$ python3 -q
>>> import numpy as np
>>> from numpy import linalg as LA
>>> np.set_printoptions(precision=2, suppress=True, linewidth=160, legacy="1.25")
>>> A = np.load("dump.npy")
>>> A
array([[ -4,  -2,   4,   6,  -4,   0,  -6],
       [ -8,  -4,   8,  12,  -8,   0, -12],
       [ -8,  -4,   8,  12,  -8,   0, -12],
       [ -4,  -2,   4,   6,  -4,   0,  -6],
       [ -2,  -1,   2,   3,  -2,   0,  -3],
       [ -6,  -3,   6,   9,  -6,   0,  -9]])
>>> # columns 0 and 4 are equal
>>> blk = np.stack([A, 5 * A, A[::-1]])
>>> LA.matrix_rank(blk)
array([1, 1, 1])
>>> print(LA.matrix_rank(blk.reshape(3, -1)))
2
>>> blk.shape
(3, 6, 7)
>>> np.round(LA.norm(A, 2) / LA.norm(A), 2)
1.0
>>> LA.matrix_rank(A, rtol=0.1)
1
>>> print([round(float(x), 2) for x in LA.svd(A, compute_uv=False)[:3]])
[39.37, 0.0, 0.0]
>>> np.argsort(-LA.norm(A, axis=0).round(6), kind="stable")[:3]
array([3, 6, 0])
>>> r = LA.matrix_rank(A)
>>> r
1
>>> null = LA.svd(A)[2][r:].T
>>> [int(LA.matrix_rank(A[:i])) for i in range(1, len(A) + 1)]
[1, 1, 1, 1, 1, 1]
>>> null.shape
(7, 6)
>>> [int(LA.matrix_rank(np.delete(A, i, axis=0))) for i in range(6)]
[1, 1, 1, 1, 1, 1]
>>> LA.matrix_rank(A.T @ A), LA.matrix_rank(A @ A.T)
(1, 1)
>>> Uu, sv, VT = LA.svd(A)
>>> sv.round(2) + 0
array([39.37,  0.  ,  0.  ,  0.  ,  0.  ,  0.  ])
>>> out = Uu[:, :1] @ np.diag(sv[:1]) @ VT[:1]
>>> out
array([[ -4.,  -2.,   4.,   6.,  -4.,   0.,  -6.],
       [ -8.,  -4.,   8.,  12.,  -8.,   0., -12.],
       [ -8.,  -4.,   8.,  12.,  -8.,   0., -12.],
       [ -4.,  -2.,   4.,   6.,  -4.,   0.,  -6.],
       [ -2.,  -1.,   2.,   3.,  -2.,   0.,  -3.],
       [ -6.,  -3.,   6.,   9.,  -6.,   0.,  -9.]])
>>> round(float(np.abs(A - out).max()), 2)
0.0
>>> print(np.round(LA.norm(A - out) / LA.norm(A), 2))
0.0
>>> r = LA.matrix_rank(out)
>>> print(r)
1
>>> null = LA.svd(out)[2][r:].T
>>> null.shape
(7, 6)
>>> [int(LA.matrix_rank(out[:, :j + 1])) for j in range(7)]
[1, 1, 1, 1, 1, 1, 1]
>>> [int(LA.matrix_rank(out[:i])) for i in range(1, len(out) + 1)]
[1, 1, 1, 1, 1, 1]
